$ python3 -q
>>> import numpy as np
>>> from numpy import linalg as LA
>>> np.set_printoptions(precision=2, suppress=True, linewidth=100, floatmode="fixed")
>>> tidy = lambda a: np.round(a, 2) + 0
>>> J = np.load("arr.npy")
>>> J
array([[-1, -1, -1,  0,  2,  2],
       [-2, -2, -2, -1,  1,  1],
       [ 2,  2,  2,  3,  5,  5],
       [ 0,  0,  0,  1,  3,  3],
       [-1, -1, -1,  0,  2,  2],
       [-2, -2, -2, -1,  1,  1]])
>>> f, r1 = J[1], J[0]
>>> print(f @ f)
15
>>> f @ r1
np.int64(10)
>>> p = (f @ r1) / (f @ f) * f
>>> tidy(r1 - p)
array([0.33, 0.33, 0.33, 0.67, 1.33, 1.33])
>>> tidy(p)
array([-1.33, -1.33, -1.33, -0.67,  0.67,  0.67])
>>> print(tidy(np.trace(LA.pinv(J) @ J)))
2.0
>>> try:
...     LA.inv(J)
... except LA.LinAlgError as e:
...     print("failed:", e)
... 
failed: Singular matrix
>>> np.unique(J.round(6), axis=0).shape
(4, 6)
>>> np.abs(np.diag(LA.qr(J)[1])) > 1e-9
array([ True, False, False,  True, False, False])
>>> LA.lstsq(J[:-1].T, J[-1])[2]
np.int32(2)
>>> np.abs(J).max()
np.int64(5)
>>> J.shape
(6, 6)
>>> np.count_nonzero(J)
np.int64(31)
>>> J.sum(axis=0)
array([-4, -4, -4,  2, 14, 14])
>>> LA.matrix_rank(J)
np.int64(2)
>>> J.sum(axis=1)
array([ 1, -5, 19,  7,  1, -5])
>>> J - J[0]
array([[ 0,  0,  0,  0,  0,  0],
       [-1, -1, -1, -1, -1, -1],
       [ 3,  3,  3,  3,  3,  3],
       [ 1,  1,  1,  1,  1,  1],
       [ 0,  0,  0,  0,  0,  0],
       [-1, -1, -1, -1, -1, -1]])
>>> tidy(LA.norm(J))
np.float64(11.92)
>>> np.unravel_index(np.abs(J).argmax(), J.shape)
(np.int64(2), np.int64(4))
>>> np.diff(J, axis=0)
array([[-1, -1, -1, -1, -1, -1],
       [ 4,  4,  4,  4,  4,  4],
       [-2, -2, -2, -2, -2, -2],
       [-1, -1, -1, -1, -1, -1],
       [-1, -1, -1, -1, -1, -1]])
>>> C = np.array([[1, 0, 0], [5, 5, 1]])
>>> F = np.repeat(C, 16 // 2, axis=0)
>>> rng = np.random.default_rng(878)
>>> F = F + 0.05 * rng.normal(size=F.shape)
>>> print(tidy(F))
[[ 1.05  0.02 -0.04]
 [ 1.00  0.01  0.00]
 [ 0.98  0.03 -0.02]
 [ 1.03 -0.05  0.00]
 [ 0.97  0.01  0.00]
 [ 0.91  0.01 -0.08]
 [ 1.00  0.00 -0.01]
 [ 1.06 -0.03  0.01]
 [ 4.99  4.95  0.98]
 [ 4.98  5.05  0.97]
 [ 4.92  5.02  1.02]
 [ 5.01  5.01  0.94]
 [ 5.03  5.01  1.03]
 [ 4.97  4.97  0.94]
 [ 4.96  4.99  0.99]
 [ 5.06  5.00  1.02]]
>>> C = F[[0, 10]].astype(float)
>>> for _ in range(7):
...     idx = LA.norm(F[:, None] - C, axis=-1).argmin(axis=1)
...     C = np.array([F[idx == j].mean(axis=0) for j in range(2)])
... 
>>> print(idx)
[0 0 0 0 0 0 0 0 1 1 1 1 1 1 1 1]
>>> tidy(C[1] - C[0])
array([3.99, 5.00, 1.00])
